$ python3 -q
>>> import numpy as np
>>> import numpy.linalg as la
>>> np.set_printoptions(suppress=True, linewidth=140)
>>> E = np.array([[4, 4, 4], [4, 8, 8], [4, 8, 12]])
>>> # equal to its transpose
>>> vals, V = la.eigvalsh(E)
Traceback (most recent call last):
  File "<python-input-5>", line 1, in <module>
    vals, V = la.eigvalsh(E)
    ^^^^^^^
ValueError: too many values to unpack (expected 2)
>>> vals, V = la.eigh(E)
>>> np.round(V.T @ V, 4) + 0
array([[1., 0., 0.],
       [0., 1., 0.],
       [0., 0., 1.]])
>>> (vals > 1e-8).sum(), (vals < -1e-8).sum()
(np.int64(3), np.int64(0))
>>> round(float(vals.sum()), 4), np.trace(E)
(24.0, np.int64(24))
>>> np.round(la.eigvalsh(E @ E), 4)
array([  1.5176,   6.6173, 407.8651])
>>> np.round(np.abs(V[:, -1]), 4)
array([0.328, 0.591, 0.737])
>>> r0, g = E[2], E[0]
>>> r0 @ r0
np.int64(224)
>>> r0 @ g
np.int64(96)
>>> pr = (r0 @ g) / (r0 @ r0) * r0
>>> pr.round(4)
array([1.7143, 3.4286, 5.1429])
>>> np.outer(r0, g)
array([[16, 16, 16],
       [32, 32, 32],
       [48, 48, 48]])
>>> np.round(g - pr, 4)
array([ 2.2857,  0.5714, -1.1429])
>>> rng = np.random.default_rng(282)
>>> labels = rng.permutation(3)
>>> labels
array([1, 2, 0])
>>> Y = E[labels][:, labels]
>>> Y
array([[ 8,  8,  4],
       [ 8, 12,  4],
       [ 4,  4,  4]])
>>> np.trace(Y)
np.int64(24)
>>> x0 = np.ones(3)
>>> for _ in range(5):
...     x0 = E @ x0
...     x0 /= la.norm(x0)
...     print(round(x0 @ E @ x0, 4))
... 
20.1714
20.1953
20.1957
20.1957
20.1957
>>> round(float(la.eigvalsh(E)[-1]), 4)
20.1957
>>> x0.round(4)
array([0.328, 0.591, 0.737])
